In [1]: import numpy as np

In [2]: from numpy import linalg as LA

In [3]: np.set_printoptions(suppress=True, linewidth=200)

In [4]: rd = lambda a: np.round(a, 1) + 0

In [5]: sigma = 5 * 0.9 ** np.arange(3)

In [6]: rng = np.random.default_rng(37)

In [7]: feats = rng.normal(size=(15, 3)) * rng.permutation(sigma)

In [8]: rd(feats)
Out[8]: 
array([[  3.6,  -2.3,  -5.9],
       [  2.7,   4.8,   2.4],
       [-10.4,  -7.7,   2.8],
       [  6.1,  -7.5,   4.4],
       [  4.5,   0.1,  -6. ],
       [ -2.6,  -1.8,   3.1],
       [  3.6,  -4.9,  -0.5],
       [ -0.1,  -0.9,   4.3],
       [ -1.1,  -0.4,  -6.7],
       [  0.6,  -4.7,   8.5],
       [  0.6,   0.9,   0.4],
       [ -4.7,  -2.2,   0.5],
       [  3.7,   1.1,  -5.9],
       [ -0.9,  -0.7,  -7.6],
       [  2.2,   3.8,  -4.1]])

In [9]: out = np.c_[feats[:, :2] @ np.array([[1, -1], [0, 1]]), np.array([3, -3, -3, -2, 0, 1, -3, -1, 2, 1, 1, 0, -3, -2, -1])]

In [10]: rd(out)
Out[10]: 
array([[  3.6,  -5.9,   3. ],
       [  2.7,   2.1,  -3. ],
       [-10.4,   2.7,  -3. ],
       [  6.1, -13.5,  -2. ],
       [  4.5,  -4.4,   0. ],
       [ -2.6,   0.8,   1. ],
       [  3.6,  -8.6,  -3. ],
       [ -0.1,  -0.7,  -1. ],
       [ -1.1,   0.8,   2. ],
       [  0.6,  -5.3,   1. ],
       [  0.6,   0.3,   1. ],
       [ -4.7,   2.6,   0. ],
       [  3.7,  -2.6,  -3. ],
       [ -0.9,   0.2,  -2. ],
       [  2.2,   1.6,  -1. ]])

In [11]: rd(LA.norm(LA.qr(feats)[0].T @ out, axis=0) ** 2 / ((out ** 2).sum(axis=0) + 1e-12))
Out[11]: array([1., 1., 0.])

In [12]: LA.matrix_rank(out)
Out[12]: np.int64(3)

In [13]: idx = out[:, 2] > np.median(out[:, 2])

In [14]: r0 = out[idx].mean(axis=0) - out[~idx].mean(axis=0)

In [15]: ((out - out.mean(axis=0)) @ r0 > 0).astype(int)
Out[15]: array([1, 0, 1, 0, 0, 1, 0, 1, 1, 1, 1, 1, 0, 0, 1])

In [16]: rd((((out - out.mean(axis=0)) @ r0 > 0) == idx).mean())
Out[16]: np.float64(0.7)

In [17]: rd(r0)
Out[17]: array([-0.7,  0.7,  3.4])

In [18]: cent = feats[[7, 11]].astype(float)

In [19]: for _ in range(3):
    ...:     idx = LA.norm(feats[:, None] - cent, axis=-1).argmin(axis=1)
    ...:     cent = np.array([feats[idx == j].mean(axis=0) for j in range(2)])
    ...: 

In [20]: idx
Out[20]: array([1, 0, 1, 0, 0, 0, 0, 0, 1, 0, 0, 1, 0, 1, 0])

In [21]: np.abs(cent[1] - cent[0]).argmax()
Out[21]: np.int64(0)

In [22]: np.bincount(idx)
Out[22]: array([10,  5])

In [23]: vec = np.array([-1, 1, 8])

In [24]: target = feats @ vec

In [25]: rd(LA.pinv(feats) @ feats)
Out[25]: 
array([[1., 0., 0.],
       [0., 1., 0.],
       [0., 0., 1.]])

In [26]: rd(LA.lstsq(feats, target)[0])
Out[26]: array([-1.,  1.,  8.])

In [27]: try:
    ...:     LA.solve(feats, target)
    ...: except LA.LinAlgError as e:
    ...:     print(repr(e))
    ...: 
LinAlgError('Last 2 dimensions of the array must be square')

In [28]: target = target + 0.3 * rng.normal(size=15)

In [29]: rd(target)
Out[29]: array([-53.1,  20.8,  25.4,  21.2, -52.6,  25.1, -12.6,  33.8, -53. ,  62.3,   3.8,   6.3, -50.6, -60.8, -31.3])

In [30]: b, *_ = LA.lstsq(feats, target)

In [31]: [round(float(LA.norm(LA.solve(feats.T @ feats + lam * np.eye(3), feats.T @ target))), 2) for lam in (0, 1, 10, 100)]
Out[31]: [8.14, 8.11, 7.87, 6.17]

In [32]: rd(LA.norm(target - feats @ b))
Out[32]: np.float64(1.2)

In [33]: rd(b)
Out[33]: array([-1.,  1.,  8.])

In [34]: out = feats + rng.integers(-2, 3, (15, 1)) @ rng.integers(-2, 3, (1, 3))

In [35]: rd(out)
Out[35]: 
array([[ -0.4,  -4.3,  -7.9],
       [  2.7,   4.8,   2.4],
       [-14.4,  -9.7,   0.8],
       [  6.1,  -7.5,   4.4],
       [  8.5,   2.1,  -4. ],
       [ -6.6,  -3.8,   1.1],
       [  3.6,  -4.9,  -0.5],
       [ -2.1,  -1.9,   3.3],
       [ -1.1,  -0.4,  -6.7],
       [  2.6,  -3.7,   9.5],
       [  2.6,   1.9,   1.4],
       [ -0.7,  -0.2,   2.5],
       [  5.7,   2.1,  -4.9],
       [  1.1,   0.3,  -6.6],
       [ -1.8,   1.8,  -6.1]])

In [36]: rd(LA.svd(out - feats, compute_uv=False))
Out[36]: array([13.2,  0. ,  0. ])

In [37]: rd(out - feats)
Out[37]: 
array([[-4., -2., -2.],
       [ 0.,  0.,  0.],
       [-4., -2., -2.],
       [ 0.,  0.,  0.],
       [ 4.,  2.,  2.],
       [-4., -2., -2.],
       [ 0.,  0.,  0.],
       [-2., -1., -1.],
       [ 0.,  0.,  0.],
       [ 2.,  1.,  1.],
       [ 2.,  1.,  1.],
       [ 4.,  2.,  2.],
       [ 2.,  1.,  1.],
       [ 2.,  1.,  1.],
       [-4., -2., -2.]])

In [38]: data = np.load("case17.npy")

In [39]: data
Out[39]: 
array([[ 0,  1,  2,  0],
       [ 2,  2,  2,  1],
       [ 2,  2,  3,  1],
       [ 3,  4,  4,  2],
       [ 4,  4,  4,  4],
       [ 6,  4,  5,  4],
       [ 8,  4,  5,  6],
       [ 9,  5,  7,  6],
       [10,  6,  8,  6],
       [12,  8, 10,  6],
       [12,  9, 11,  6],
       [14,  9, 13,  8],
       [15,  9, 15,  8],
       [15,  9, 15, 10],
       [15,  9, 16, 12],
       [16,  9, 18, 12],
       [18, 10, 19, 12],
       [19, 12, 21, 14],
       [21, 13, 22, 14],
       [21, 15, 24, 16],
       [21, 16, 25, 18],
       [23, 17, 25, 18],
       [25, 19, 26, 18],
       [25, 19, 28, 19],
       [26, 20, 29, 21],
       [26, 22, 29, 23],
       [28, 22, 29, 24],
       [28, 23, 29, 26],
       [28, 23, 30, 26],
       [28, 24, 30, 26],
       [28, 24, 32, 28],
       [30, 24, 33, 28]])

In [40]: rd(np.abs(LA.svd(data)[2][-1]))
Out[40]: array([0.5, 0.6, 0.4, 0.5])

In [41]: np.argsort(-LA.norm(data, axis=0).round(6), kind="stable")[:3]
Out[41]: array([2, 0, 3])

In [42]: LA.cond(data) > 100
Out[42]: np.False_

In [43]: round(np.log10(LA.cond(data)))
Out[43]: 2

In [44]: LA.matrix_rank(data, rtol=0.1)
Out[44]: np.int64(1)

In [45]: out = np.array([[3, -1, 2], [-3, 2, 7], [-7, -9, 6], [-5, -9, -2]])

In [46]: LA.matrix_rank(np.vstack([data, out.T]))
Out[46]: np.int64(4)

In [47]: np.einsum("ij->j", data)
Out[47]: array([538, 397, 569, 423])

In [48]: np.einsum("ij,ij->i", data, data)
Out[48]: array([   5,   13,   18,   45,   64,   93,  141,  191,  236,  344,  382,  510,  595,  631,  706,  805,  929, 1142, 1290, 1498, 1646, 1767, 1986, 2131, 2358, 2530, 2685, 2830, 2889, 2936, 3168, 3349])

In [49]: np.vstack([data, out.T]).shape
Out[49]: (35, 4)

In [50]: LA.matrix_rank(data @ out)
Out[50]: np.int64(3)

In [51]: out = data / np.sqrt((data ** 2).mean(axis=1, keepdims=True))

In [52]: LA.matrix_rank(out) == LA.matrix_rank(data)
Out[52]: np.True_

In [53]: rd(LA.norm(out, axis=1))
Out[53]: array([2., 2., 2., 2., 2., 2., 2., 2., 2., 2., 2., 2., 2., 2., 2., 2., 2., 2., 2., 2., 2., 2., 2., 2., 2., 2., 2., 2., 2., 2., 2., 2.])

In [54]: LA.matrix_rank(data - data.mean(axis=1, keepdims=True))
Out[54]: np.int64(3)

In [55]: Xs = data - data.mean(axis=1)
---------------------------------------------------------------------------
ValueError                                Traceback (most recent call last)
Cell In[55], line 1
----> 1 Xs = data - data.mean(axis=1)

ValueError: operands could not be broadcast together with shapes (32,4) (32,) 

In [56]: Xs = data - data.mean(axis=0)

In [57]: left, sigma, Vh = LA.svd(Xs, full_matrices=False)

In [58]: (np.sign(left[:, 0]) == np.sign(left[0, 0])).astype(int)
Out[58]: array([1, 1, 1, 1, 1, 1, 1, 1, 1, 1, 1, 1, 1, 1, 1, 1, 1, 0, 0, 0, 0, 0, 0, 0, 0, 0, 0, 0, 0, 0, 0, 0])

In [59]: np.searchsorted(np.cumsum(sigma ** 2) / (sigma ** 2).sum(), 0.9) + 1
Out[59]: np.int64(1)

In [60]: np.abs(Vh[0]).argmax()
Out[60]: np.int64(2)

In [61]: Xs.mean(axis=0)
Out[61]: array([0., 0., 0., 0.])
